% ipython --no-banner

In [1]: import numpy as np

In [2]: import numpy.linalg as la

In [3]: np.set_printoptions(suppress=True, linewidth=120)

In [4]: M = np.loadtxt("block4.csv", delimiter=",")

In [5]: M
Out[5]: 
array([[ 4.5,  0.3, -2.5,  1.4, -1.5],
       [ 1.7,  0.1, -1.1,  0.6, -0.5],
       [ 1. ,  0. , -0.7, -0.1, -0.2],
       [ 3.8,  0. , -2. ,  1.5, -1.4],
       [ 1.1,  0.4, -0.6,  0.4, -0.7],
       [ 2.8,  0.1, -1.7,  1.5, -0.6],
       [-3.5,  0.1,  2. , -1.6,  0.7],
       [ 3.3, -0.5, -2.7,  1. , -0.9],
       [ 3.4, -0.3, -2.5,  1.1, -0.8],
       [-2.6,  0. ,  1.9, -0.9,  0.9],
       [-1.3, -0.6,  0.8, -0.3,  0.4],
       [ 0. , -0.2,  0.6,  0.1,  0. ],
       [ 0.4,  0.3,  0.4,  0.2, -0.1],
       [-3.2,  0.5,  2. , -0.6,  1. ],
       [ 5. , -0.2, -3.7,  2.5, -1.7],
       [-0.5,  0.2,  0.4, -0.2, -0.1],
       [ 3.7,  0.3, -2.1,  1.6, -1.3],
       [ 6.7,  0.1, -4. ,  2.2, -2.6],
       [ 9.2, -0.6, -6.2,  3.2, -2.8],
       [-3.6,  0.2,  2.4, -1.2,  1. ],
       [-1.4,  0. ,  0.7, -0.3,  0.9],
       [ 4.2, -0.3, -3.5,  1. , -1.2],
       [-3.4,  0.1,  2.8, -1.4,  1.5],
       [-3.5,  0.3,  2.4, -1.1,  0.9],
       [ 3.4,  0.3, -1.8,  1. , -0.8],
       [ 0.5, -0.4,  0.7, -0.4,  0.2],
       [ 5. , -0.5, -3.3,  1.6, -2.1],
       [ 7.7,  0.2, -5.2,  2.6, -2.4],
       [ 5.6,  0.1, -3.7,  1.6, -2. ],
       [ 3.2, -0.6, -1.7,  0.8, -0.9]])

In [6]: B = np.array([[2, 2, 0], [0, 0, 0], [1, 0, 0], [0, 2, 2], [0, 1, 0]])

In [7]: la.matrix_rank(M @ B)
Out[7]: np.int64(3)

In [8]: la.matrix_rank(np.vstack([M, B.T]))
Out[8]: np.int64(5)

In [9]: np.vstack([M, B.T]).shape
Out[9]: (33, 5)

In [10]: np.round(np.einsum("ij->j", M), 1)
Out[10]: array([ 53.2,  -0.6, -31.9,  17.8, -17.1])

In [11]: cov = np.cov(M, rowvar=False)

In [12]: np.round(np.corrcoef(M[:, 1], M[:, 4])[0, 1], 1)
Out[12]: np.float64(0.2)

In [13]: np.round(M.std(axis=0), 1)
Out[13]: array([3.5, 0.3, 2.4, 1.2, 1.2])

In [14]: np.round(np.polyfit(M[:, 1], M[:, 4], 1), 1)
Out[14]: array([ 0.9, -0.6])

In [15]: np.argsort(-M.std(axis=0).round(6), kind="stable")
Out[15]: array([0, 2, 3, 4, 1])

In [16]: cov.round(1)
Out[16]: 
array([[12.7, -0.3, -8.5,  4.4, -4.1],
       [-0.3,  0.1,  0.3, -0.1,  0.1],
       [-8.5,  0.3,  5.9, -2.9,  2.8],
       [ 4.4, -0.1, -2.9,  1.6, -1.4],
       [-4.1,  0.1,  2.8, -1.4,  1.4]])

In [17]: [round(float(x), 1) for x in la.svd(M, compute_uv=False)[:3]]
Out[17]: [27.7, 2.0, 1.7]

In [18]: la.matrix_rank(M, rtol=0.1)
Out[18]: np.int64(1)

In [19]: round(float(la.norm(M, 2) / la.norm(M)), 1)
Out[19]: 1.0

In [20]: la.cond(M) > 100
Out[20]: np.False_

In [21]: C = M[[22, 26]].astype(float)

In [22]: for _ in range(3):
    ...:     z = la.norm(M[:, None] - C, axis=-1).argmin(axis=1)
    ...:     C = np.array([M[z == j].mean(axis=0) for j in range(2)])
    ...: 

In [23]: z
Out[23]: array([1, 1, 0, 1, 0, 1, 0, 1, 1, 0, 0, 0, 0, 0, 1, 0, 1, 1, 1, 0, 0, 1, 0, 0, 1, 0, 1, 1, 1, 1])

In [24]: np.round(C[1] - C[0], 1)
Out[24]: array([ 6. , -0.2, -4.1,  2.1, -1.9])

In [25]: np.abs(C[1] - C[0]).argmax()
Out[25]: np.int64(0)

In [26]: cen = (M - M.mean(axis=0)) / M.std(axis=0)

In [27]: np.argwhere(np.abs(cen) > 2)
Out[27]: 
array([[18,  0],
       [18,  2],
       [18,  3]])

In [28]: np.round(cen.std(axis=0), 1)
Out[28]: array([1., 1., 1., 1., 1.])

In [29]: b = la.lstsq(np.delete(cen, 0, axis=1), cen[:, 0])[0]

In [30]: b.round(1) + 0
Out[30]: array([ 0. , -0.5,  0.2, -0.3])

In [31]: mat = np.loadtxt("data.csv", delimiter=",")

In [32]: mat
Out[32]: 
array([[14., 13.,  2.,  0.],
       [ 0.,  1.,  0.,  0.],
       [ 0., 22.,  0.,  0.],
       [ 0.,  0.,  2., 14.],
       [ 0.,  9.,  0.,  0.],
       [24., 17.,  4.,  0.],
       [14., 22.,  0.,  0.],
       [19.,  0.,  9.,  7.],
       [ 0.,  5.,  0.,  0.],
       [ 0.,  0.,  2., 20.],
       [18.,  2.,  7.,  3.],
       [23.,  4.,  8.,  2.],
       [13.,  9.,  3.,  0.],
       [ 0.,  0.,  0.,  9.],
       [17., 34.,  0.,  0.],
       [14., 31.,  0.,  0.],
       [ 0.,  0.,  0., 14.],
       [23., 22.,  2.,  0.],
       [ 0.,  0.,  0.,  8.],
       [ 0.,  0.,  6., 24.],
       [ 8.,  0., 11., 19.],
       [20.,  0., 11., 11.],
       [24., 17.,  4.,  0.],
       [21.,  5.,  7.,  1.],
       [ 0.,  0., 10., 24.],
       [ 0.,  0.,  0.,  3.],
       [25., 12.,  6.,  0.]])

In [33]: cen = (mat - mat.mean(axis=0)) / mat.std(axis=0)

In [34]: np.round(cen.std(axis=0), 1)
Out[34]: array([1., 1., 1., 1.])

In [35]: b = la.lstsq(np.delete(cen, 2, axis=1), cen[:, 2])[0]

In [36]: b.round(1)
Out[36]: array([ 0.9, -0.4,  0.6])

In [37]: round(float(1 - np.var(cen[:, 2] - np.delete(cen, 2, axis=1) @ b)), 1)
Out[37]: 0.8

In [38]: vec = np.array([-1, 4, -5, -2])

In [39]: target = mat @ vec

In [40]: target
Out[40]: 
array([  28.,    4.,   88.,  -38.,   36.,   24.,   74.,  -78.,   20.,  -50.,  -51.,  -51.,    8.,  -18.,  119.,  110.,
        -28.,   55.,  -16.,  -78., -101.,  -97.,   24.,  -38.,  -98.,   -6.,   -7.])

In [41]: np.round(la.lstsq(mat, target)[0], 1)
Out[41]: array([-1.,  4., -5., -2.])

In [42]: rng = np.random.default_rng(49403)

In [43]: target = target + 0.3 * rng.normal(size=27)

In [44]: target.round(1)
Out[44]: 
array([  28. ,    4.3,   87.6,  -37.8,   35.5,   24. ,   74.1,  -77.6,   19.8,  -50. ,  -51.1,  -51.4,    8.4,  -18. ,
        119.1,  109.8,  -28.2,   55.3,  -16.5,  -77.7, -101.3,  -96.9,   23.4,  -38. ,  -97.9,   -5.7,   -7. ])

In [45]: b, *_ = la.lstsq(mat, target)

In [46]: round(float(la.norm(target - mat @ b)), 1)
Out[46]: 1.4

In [47]: b.round(1)
Out[47]: array([-1.,  4., -5., -2.])

In [48]: np.round(mat.T @ (target - mat @ b), 1) + 0
Out[48]: array([0., 0., 0., 0.])

In [49]: b.round()
Out[49]: array([-1.,  4., -5., -2.])

In [50]: A = np.loadtxt("a.csv", delimiter=",")

In [51]: A
Out[51]: 
array([[-5., -4., -4., -6., -4., -6.],
       [ 2.,  3.,  3.,  1.,  3.,  1.],
       [ 3.,  4.,  4.,  2.,  4.,  2.],
       [-2., -1., -1., -3., -1., -3.],
       [ 2.,  3.,  3.,  1.,  3.,  1.],
       [ 3.,  4.,  4.,  2.,  4.,  2.],
       [ 0.,  1.,  1., -1.,  1., -1.],
       [ 6.,  7.,  7.,  5.,  7.,  5.],
       [ 3.,  4.,  4.,  2.,  4.,  2.],
       [-6., -5., -5., -7., -5., -7.],
       [-6., -5., -5., -7., -5., -7.]])

In [52]: # looks like rank 2

In [53]: la.matrix_rank(A, rtol=0.1)
Out[53]: np.int64(2)

In [54]: round(la.norm(A, 2) / la.norm(A), 1)
Out[54]: np.float64(1.0)

In [55]: np.argsort(-la.norm(A, axis=0).round(6), kind="stable")[:3]
Out[55]: array([1, 2, 3])

In [56]: [round(float(x), 1) for x in la.svd(A, compute_uv=False)[:3]]
Out[56]: [32.2, 7.3, 0.0]
